In [1]: import numpy as np

In [2]: np.set_printoptions(precision=3, suppress=True, linewidth=200)

In [3]: rnd = lambda a: np.round(a, 3) + 0

In [4]: W0 = np.load("a.npy")

In [5]: W0
Out[5]: 
array([[-0.565,  0.999,  0.235, -0.92 , -0.701, -0.235],
       [ 0.119,  0.988,  0.405, -0.843,  0.641,  0.647],
       [-0.04 , -0.988,  0.159,  0.388, -0.9  , -0.446],
       [-0.06 , -0.493, -0.282,  0.485,  0.06 , -0.264],
       [-0.1  , -0.965,  0.578, -0.438, -0.979, -0.327],
       [ 0.363, -0.843, -0.159,  0.611,  0.749,  0.31 ],
       [ 0.686, -0.01 ,  0.05 ,  0.282,  0.989,  0.864],
       [-0.578, -0.903,  0.254, -0.264, -0.997, -0.84 ],
       [ 0.898, -0.327,  0.336,  0.207,  0.999,  0.98 ],
       [ 0.397,  1.   ,  0.327, -0.905,  0.992,  0.919],
       [-0.08 , -0.414,  0.159, -0.149, -0.611, -0.159],
       [-0.653,  0.932,  0.08 , -0.706, -0.96 , -0.706],
       [-0.629, -0.53 , -0.38 ,  0.388, -0.962, -0.876],
       [-0.617, -0.998,  0.388, -0.03 , -1.   , -0.923],
       [ 0.   ,  1.   , -0.07 , -0.782,  0.964,  0.658],
       [-0.446,  0.998, -0.11 , -0.744,  0.129, -0.129],
       [-0.08 , -1.   ,  0.217,  0.766, -0.993, -0.77 ],
       [ 0.629, -0.929,  0.617, -0.282,  0.454,  0.778],
       [-0.523, -0.997, -0.149,  0.67 , -0.995, -0.91 ],
       [ 0.327,  0.696,  0.03 , -0.119,  0.887,  0.598],
       [-0.08 , -0.38 , -0.537,  0.731,  0.515, -0.345],
       [-0.345, -0.992,  0.264,  0.178, -0.992, -0.757],
       [-0.617, -0.9  , -0.11 ,  0.226, -0.992, -0.887],
       [-0.696,  1.   ,  0.07 , -0.955, -0.508, -0.3  ]])

In [6]: O, Rm = np.linalg.qr(W0)

In [7]: rnd(O @ Rm)
Out[7]: 
array([[-0.565,  0.999,  0.235, -0.92 , -0.701, -0.235],
       [ 0.119,  0.988,  0.405, -0.843,  0.641,  0.647],
       [-0.04 , -0.988,  0.159,  0.388, -0.9  , -0.446],
       [-0.06 , -0.493, -0.282,  0.485,  0.06 , -0.264],
       [-0.1  , -0.965,  0.578, -0.438, -0.979, -0.327],
       [ 0.363, -0.843, -0.159,  0.611,  0.749,  0.31 ],
       [ 0.686, -0.01 ,  0.05 ,  0.282,  0.989,  0.864],
       [-0.578, -0.903,  0.254, -0.264, -0.997, -0.84 ],
       [ 0.898, -0.327,  0.336,  0.207,  0.999,  0.98 ],
       [ 0.397,  1.   ,  0.327, -0.905,  0.992,  0.919],
       [-0.08 , -0.414,  0.159, -0.149, -0.611, -0.159],
       [-0.653,  0.932,  0.08 , -0.706, -0.96 , -0.706],
       [-0.629, -0.53 , -0.38 ,  0.388, -0.962, -0.876],
       [-0.617, -0.998,  0.388, -0.03 , -1.   , -0.923],
       [ 0.   ,  1.   , -0.07 , -0.782,  0.964,  0.658],
       [-0.446,  0.998, -0.11 , -0.744,  0.129, -0.129],
       [-0.08 , -1.   ,  0.217,  0.766, -0.993, -0.77 ],
       [ 0.629, -0.929,  0.617, -0.282,  0.454,  0.778],
       [-0.523, -0.997, -0.149,  0.67 , -0.995, -0.91 ],
       [ 0.327,  0.696,  0.03 , -0.119,  0.887,  0.598],
       [-0.08 , -0.38 , -0.537,  0.731,  0.515, -0.345],
       [-0.345, -0.992,  0.264,  0.178, -0.992, -0.757],
       [-0.617, -0.9  , -0.11 ,  0.226, -0.992, -0.887],
       [-0.696,  1.   ,  0.07 , -0.955, -0.508, -0.3  ]])

In [8]: C = W0[[8, 7]].astype(float)

In [9]: for _ in range(7):
   ...:     labels = np.linalg.norm(W0[:, None] - C, axis=-1).argmin(axis=1)
   ...:     C = np.array([W0[labels == j].mean(axis=0) for j in range(2)])
   ...: 

In [10]: labels
Out[10]: array([1, 0, 1, 1, 1, 0, 0, 1, 0, 0, 1, 1, 1, 1, 0, 0, 1, 0, 1, 0, 0, 1, 1, 1])

In [11]: np.abs(C[1] - C[0]).argmax()
Out[11]: np.int64(4)

In [12]: rnd(C)
Out[12]: 
array([[ 0.289,  0.219,  0.089, -0.184,  0.732,  0.528],
       [-0.399, -0.446,  0.106, -0.026, -0.824, -0.6  ]])
